$ ipython --no-banner

In [1]: import numpy as np

In [2]: np.set_printoptions(precision=1, suppress=True, linewidth=200, floatmode="fixed")

In [3]: rnd = lambda a: np.round(a, 1) + 0

In [4]: X = np.load("x.npy")

In [5]: X
Out[5]: 
array([[  4,   5,   1,  -3,   2],
       [  3,   4,  -3,   5,   2],
       [  3,  -2,  -5,   2,  -3],
       [  5,  -2,  -3,   1,  -3],
       [ -2,  -2,   2,  -5,   0],
       [  1,   1,  -4,  -2,   1],
       [ -5,  -7,  10, -18,  -4]])

In [6]: other = X / np.sqrt((X ** 2).mean(axis=1, keepdims=True))

In [7]: np.linalg.matrix_rank(X - X.mean(axis=1, keepdims=True))
Out[7]: np.int64(4)

In [8]: np.linalg.matrix_rank(other) == np.linalg.matrix_rank(X)
Out[8]: np.True_

In [9]: vec = np.array([0, 3, 1, 2, 2])

In [10]: X @ np.eye(5)[4]
Out[10]: array([ 2.0,  2.0, -3.0, -3.0,  0.0,  1.0, -4.0])

In [11]: X * vec
Out[11]: 
array([[  0,  15,   1,  -6,   4],
       [  0,  12,  -3,  10,   4],
       [  0,  -6,  -5,   4,  -6],
       [  0,  -6,  -3,   2,  -6],
       [  0,  -6,   2, -10,   0],
       [  0,   3,  -4,  -4,   2],
       [  0, -21,  10, -36,  -8]])

In [12]: m1 = np.load("arr.npy")

In [13]: print(m1)
[[2 2 3]
 [3 2 2]
 [2 3 2]]

In [14]: other = np.linalg.inv(m1)

In [15]: rnd(np.linalg.det(m1) * np.linalg.det(other))
Out[15]: np.float64(1.0)

In [16]: print(rnd(other))
[[-0.3  0.7 -0.3]
 [-0.3 -0.3  0.7]
 [ 0.7 -0.3 -0.3]]

In [17]: rnd(m1 @ other)
Out[17]: 
array([[1.0, 0.0, 0.0],
       [0.0, 1.0, 0.0],
       [0.0, 0.0, 1.0]])

In [18]: rnd(np.linalg.det(m1) * other)
Out[18]: 
array([[-2.0,  5.0, -2.0],
       [-2.0, -2.0,  5.0],
       [ 5.0, -2.0, -2.0]])

In [19]: rnd(np.poly(m1))
Out[19]: array([ 1.0, -6.0, -6.0, -7.0])

In [20]: print(rnd(np.linalg.det(m1[::-1])))
-7.0

In [21]: np.einsum("ij,ji->", m1, m1)
Out[21]: np.int64(48)

In [22]: np.einsum("ii->", m1)
Out[22]: np.int64(6)

In [23]: print(rnd(np.linalg.det(2 * m1)), rnd(np.linalg.det(m1)))
56.0 7.0

In [24]: vec = np.array([-1, 2, -3])

In [25]: y = m1 @ vec

In [26]: y
Out[26]: array([-7, -5, -2])

In [27]: print(rnd(np.linalg.solve(m1, y)))
[-1.0  2.0 -3.0]

In [28]: rnd(np.linalg.solve(m1.T, m1[1]))
Out[28]: array([0.0, 1.0, 0.0])

In [29]: rnd(np.linalg.solve(m1, y + m1[:, 0]))
Out[29]: array([ 0.0,  2.0, -3.0])

In [30]: rnd(np.linalg.solve(m1, m1[:, 2]))
Out[30]: array([0.0, 0.0, 1.0])

In [31]: arr = np.array([[-1.0, 2.0, 0.0, 0.0],
    ...:     [2.0, 1.0, 2.0, 0.0],
    ...:     [0.0, 2.0, -3.0, 2.0],
    ...:     [0.0, 0.0, 2.0, -1.0]])

In [32]: # symmetric

In [33]: evals, V = np.linalg.eigh(arr)

In [34]: vec = np.array([2, 2, -1, -1])

In [35]: rnd(V * np.maximum(evals, 0) @ V.T)
Out[35]: 
array([[0.5, 1.0, 0.4, 0.2],
       [1.0, 1.9, 0.8, 0.4],
       [0.4, 0.8, 0.3, 0.2],
       [0.2, 0.4, 0.2, 0.1]])

In [36]: P = X @ np.linalg.solve(X.T @ X, X.T)

In [37]: rnd(P)
Out[37]: 
array([[ 0.9,  0.3, -0.1,  0.1, -0.1,  0.1,  0.1],
       [ 0.3,  0.2, -0.1,  0.0, -0.1,  0.0, -0.3],
       [-0.1, -0.1,  0.7,  0.1, -0.3,  0.2,  0.1],
       [ 0.1,  0.0,  0.1,  0.9,  0.2, -0.1,  0.0],
       [-0.1, -0.1, -0.3,  0.2,  0.5,  0.3,  0.1],
       [ 0.1,  0.0,  0.2, -0.1,  0.3,  0.9,  0.0],
       [ 0.1, -0.3,  0.1,  0.0,  0.1,  0.0,  0.9]])

In [38]: rnd(np.diag(P))
Out[38]: array([0.9, 0.2, 0.7, 0.9, 0.5, 0.9, 0.9])

In [39]: rnd(P @ X[:, 0])
Out[39]: array([ 4.0,  3.0,  3.0,  5.0, -2.0,  1.0, -5.0])

In [40]: print(round(np.log10(np.linalg.cond(arr))))
2

In [41]: print(np.linalg.matrix_rank(arr, rtol=0.1))
3

In [42]: rnd(np.abs(np.linalg.svd(arr)[2][-1]))
Out[42]: array([0.3, 0.2, 0.4, 0.8])

In [43]: J = np.loadtxt("test16.csv", delimiter=",")

In [44]: J
Out[44]: 
array([[  6.5,   1.7,  -2.4,   3.8,   3.4,   3.8],
       [ -6.8,   3.1,   3.4,  -3.0, -10.6,  -5.6],
       [ -3.0,  -1.5,   1.0,  -3.0,   0.6,   0.9],
       [  4.4,   3.0,  -5.1,   3.3,  -0.4,  -2.5],
       [ -4.8,   1.5,   2.2,  -4.4,  -5.3,  -2.8],
       [ -2.5,  -2.8,  -0.5,  -5.2,  -0.7,  -1.4]])

In [45]: rnd(np.linalg.norm(J))
Out[45]: np.float64(23.1)

In [46]: np.unravel_index(np.abs(J).argmax(), J.shape)
Out[46]: (np.int64(1), np.int64(4))

In [47]: np.linalg.matrix_rank(J)
Out[47]: np.int64(6)

In [48]: rnd(np.trace(J))
Out[48]: np.float64(7.2)

In [49]: rnd((J - J.T) / 2)
Out[49]: 
array([[ 0.0,  4.2,  0.3, -0.3,  4.1,  3.2],
       [-4.2,  0.0,  2.4, -3.0, -6.0, -1.4],
       [-0.3, -2.4,  0.0,  1.0, -0.8,  0.7],
       [ 0.3,  3.0, -1.0,  0.0,  2.0,  1.4],
       [-4.1,  6.0,  0.8, -2.0,  0.0, -1.0],
       [-3.2,  1.4, -0.7, -1.4,  1.0,  0.0]])

In [50]: r0, g = J[3], J[1]

In [51]: print(rnd(r0 @ g))
-29.6

In [52]: print(rnd(r0 @ r0))
71.7

In [53]: pr = (r0 @ g) / (r0 @ r0) * r0

In [54]: rnd(np.linalg.norm(r0 + g) ** 2 + np.linalg.norm(r0 - g) ** 2)
Out[54]: np.float64(583.6)

In [55]: (g - pr) @ r0
Out[55]: np.float64(0.0)

In [56]: print(J.reshape(-1, 2))
[[  6.5   1.7]
 [ -2.4   3.8]
 [  3.4   3.8]
 [ -6.8   3.1]
 [  3.4  -3.0]
 [-10.6  -5.6]
 [ -3.0  -1.5]
 [  1.0  -3.0]
 [  0.6   0.9]
 [  4.4   3.0]
 [ -5.1   3.3]
 [ -0.4  -2.5]
 [ -4.8   1.5]
 [  2.2  -4.4]
 [ -5.3  -2.8]
 [ -2.5  -2.8]
 [ -0.5  -5.2]
 [ -0.7  -1.4]]

In [57]: J.ravel(order="F")
Out[57]: 
array([  6.5,  -6.8,  -3.0,   4.4,  -4.8,  -2.5,   1.7,   3.1,  -1.5,   3.0,   1.5,  -2.8,  -2.4,   3.4,   1.0,  -5.1,   2.2,  -0.5,   3.8,  -3.0,  -3.0,   3.3,  -4.4,  -5.2,   3.4, -10.6,   0.6,
        -0.4,  -5.3,  -0.7,   3.8,  -5.6,   0.9,  -2.5,  -2.8,  -1.4])

In [58]: T = J.reshape(6, 2, -1)

In [59]: print(np.swapaxes(T, 1, 2)[2])
[[-3.0 -3.0]
 [-1.5  0.6]
 [ 1.0  0.9]]

In [60]: print(rnd(np.einsum("ihd,ihd->ih", T, T)))
[[ 50.9  40.4]
 [ 67.4 152.7]
 [ 12.2  10.2]
 [ 54.4  17.3]
 [ 30.1  55.3]
 [ 14.3  29.5]]

In [61]: np.einsum("ihd,jhd->hij", T, T).shape
Out[61]: (2, 6, 6)

In [62]: T.shape
Out[62]: (6, 2, 3)

In [63]: W0 = np.load("a.npy")

In [64]: W0
Out[64]: 
array([[ 0, -2,  1],
       [ 2,  0,  0],
       [-1,  0,  0]])

In [65]: # skew-symmetric

In [66]: Uu, sigma, VT = np.linalg.svd(W0)

In [67]: rnd(sigma)
Out[67]: array([2.2, 2.2, 0.0])

In [68]: print(np.argmax(sigma[:-1] / (sigma[1:] + 1e-6)) + 1)
2

In [69]: other = Uu[:, :2] @ np.diag(sigma[:2]) @ VT[:2]

In [70]: np.linalg.matrix_rank(W0, rtol=0.05)
Out[70]: np.int64(2)

In [71]: rnd(np.abs(W0 - other).max())
Out[71]: np.float64(0.0)

In [72]: rnd(other)
Out[72]: 
array([[ 0.0, -2.0,  1.0],
       [ 2.0,  0.0,  0.0],
       [-1.0,  0.0,  0.0]])
